% ipython --no-banner

In [1]: import numpy as np

In [2]: np.set_printoptions(precision=3, suppress=True, linewidth=100, legacy="1.25")

In [3]: arr = np.array([[1, 3, 2, 2, 0],
   ...:     [0, 1, 2, 2, 0],
   ...:     [0, 2, 0, 1, 0],
   ...:     [0, 0, 2, 3, 0],
   ...:     [0, 0, 0, 0, 0]])

In [4]: # rank 4

In [5]: U, sig, Vt = np.linalg.svd(arr)

In [6]: evecs = Vt[:(sig > 1e-8).sum()]

In [7]: rng = np.random.default_rng(43)

In [8]: vec = arr[3] + 2 * arr[2] + rng.integers(2) * np.eye(5)[4]

In [9]: print(vec)
[0. 4. 2. 5. 1.]

In [10]: print(np.linalg.matrix_rank(np.vstack([arr, vec])))
5

In [11]: print(np.round(np.abs(np.linalg.eigvals(arr)).max(), 3))
4.372

In [12]: print((arr - arr.T) / 2)
[[ 0.   1.5  1.   1.   0. ]
 [-1.5  0.   0.   1.   0. ]
 [-1.   0.   0.  -0.5  0. ]
 [-1.  -1.   0.5  0.   0. ]
 [ 0.   0.   0.   0.   0. ]]

In [13]: print(np.allclose(arr @ arr.T, arr.T @ arr))
False

In [14]: print((arr + arr.T) / 2)
[[1.  1.5 1.  1.  0. ]
 [1.5 1.  2.  1.  0. ]
 [1.  2.  0.  1.5 0. ]
 [1.  1.  1.5 3.  0. ]
 [0.  0.  0.  0.  0. ]]

In [15]: print(np.round(np.linalg.det(arr), 3))
0.0

In [16]: E = np.loadtxt("x.csv", delimiter=",")

In [17]: print(E)
[[ 15.  18.  21.  12.]
 [-22. -29. -32. -16.]
 [ 14.  22.  22.   8.]
 [-11.  -8. -13. -12.]
 [  9.  16.  15.   4.]]

In [18]: # null space of dimension 2

In [19]: t3 = np.stack([E, 5 * E, E[::-1]])

In [20]: print(np.linalg.matrix_rank(t3))
[2 2 2]

In [21]: print(np.einsum("bij,cij->bc", t3, t3))
[[  6043.  30215.   4964.]
 [ 30215. 151075.  24820.]
 [  4964.  24820.   6043.]]

In [22]: print(t3.shape)
(3, 5, 4)

In [23]: print(t3.sum(axis=0))
[[  99.  124.  141.   76.]
 [-143. -182. -205. -108.]
 [  98.  154.  154.   56.]
 [ -88.  -77. -110.  -88.]
 [  69.  114.  111.   36.]]

In [24]: print(np.linalg.norm(t3, axis=(1, 2)))
[ 77.737 388.684  77.737]

In [25]: print(np.linalg.matrix_rank(t3.reshape(3, -1)))
2
